In [1]: import numpy as np

In [2]: np.set_printoptions(precision=3, suppress=True, linewidth=200)

In [3]: tidy = lambda a: np.round(a, 3) + 0

In [4]: B = np.array([[1, -2, 0, -2, 0, 1, 1, -1], [-1, -1, -2, 0, -2, -1, -1, 2]])

In [5]: arr = B.T @ B

In [6]: arr
Out[6]: 
array([[ 2, -1,  2, -2,  2,  2,  2, -3],
       [-1,  5,  2,  4,  2, -1, -1,  0],
       [ 2,  2,  4,  0,  4,  2,  2, -4],
       [-2,  4,  0,  4,  0, -2, -2,  2],
       [ 2,  2,  4,  0,  4,  2,  2, -4],
       [ 2, -1,  2, -2,  2,  2,  2, -3],
       [ 2, -1,  2, -2,  2,  2,  2, -3],
       [-3,  0, -4,  2, -4, -3, -3,  5]])

In [7]: print(np.allclose(arr @ arr.T, arr.T @ arr))
True

In [8]: assert arr == arr.T
Traceback (most recent call last):
  Cell In[8], line 1
    assert arr == arr.T
ValueError: The truth value of an array with more than one element is ambiguous. Use a.any() or a.all()


In [9]: tidy(np.linalg.det(arr))
Out[9]: np.float64(0.0)

In [10]: arr @ arr
Out[10]: 
array([[ 34, -11,  38, -30,  38,  34,  34, -53],
       [-11,  52,  20,  42,  20, -11, -11,   1],
       [ 38,  20,  64, -12,  64,  38,  38, -70],
       [-30,  42, -12,  48, -12, -30, -30,  36],
       [ 38,  20,  64, -12,  64,  38,  38, -70],
       [ 34, -11,  38, -30,  38,  34,  34, -53],
       [ 34, -11,  38, -30,  38,  34,  34, -53],
       [-53,   1, -70,  36, -70, -53, -53,  88]])

In [11]: np.linalg.matrix_power(arr, 3)
Out[11]: 
array([[  586,  -125,   698,  -474,   698,   586,   586,  -935],
       [ -125,   541,   194,   444,   194,  -125,  -125,    28],
       [  698,   194,  1060,  -336,  1060,   698,   698, -1228],
       [ -474,   444,  -336,   612,  -336,  -474,  -474,   642],
       [  698,   194,  1060,  -336,  1060,   698,   698, -1228],
       [  586,  -125,   698,  -474,   698,   586,   586,  -935],
       [  586,  -125,   698,  -474,   698,   586,   586,  -935],
       [ -935,    28, -1228,   642, -1228,  -935,  -935,  1549]])

In [12]: data = np.load("case17.npy")

In [13]: data
Out[13]: 
array([[-0.5,  1.4,  0.1, -0.1, -1.4, -0.4,  1.8,  0.4,  0. ,  0.5],
       [ 0.7, -1.8,  0.5,  0.2,  0.5,  1.6,  0. , -1.2,  0.5, -1.8],
       [-1.3, -0.2, -0.1,  1.2,  0. , -0.5,  1.5,  0.2, -1.7,  0.1],
       [ 0.4,  0.6, -0.8,  0.4, -0.8,  0. ,  2. , -0.6, -1.2, -1.7],
       [-1.3, -1.2, -1.5,  0.5, -1.4,  0.3,  0.1, -0.8,  1.2,  0.3],
       [ 0.8, -1. ,  1.7, -1.5,  0.6, -0.3, -0.5, -0.6,  1.2, -1.5],
       [ 0.8, -1.7,  0. , -2. , -0.8, -1.1, -0.1, -0.5, -1.1,  0.3]])

In [14]: B = np.array([[2, 0, 0],
    ...:     [-2, -2, -2],
    ...:     [-1, -1, -1],
    ...:     [1, 0, 2],
    ...:     [2, -2, 1],
    ...:     [-2, -1, -2],
    ...:     [2, 0, 0],
    ...:     [-1, -1, 2],
    ...:     [-1, -1, -2],
    ...:     [-1, 0, 1]])

In [15]: print(np.vstack([data, B.T]).shape)
(10, 10)

In [16]: tidy(np.einsum("ij->j", data))
Out[16]: array([-0.4, -3.9, -0.1, -1.3, -3.3, -0.4,  4.8, -3.1, -1.1, -3.8])

In [17]: tidy(np.einsum("ij,ij->i", data, data))
Out[17]: array([ 8.  , 11.76,  8.62, 10.65,  9.86, 11.53, 10.94])
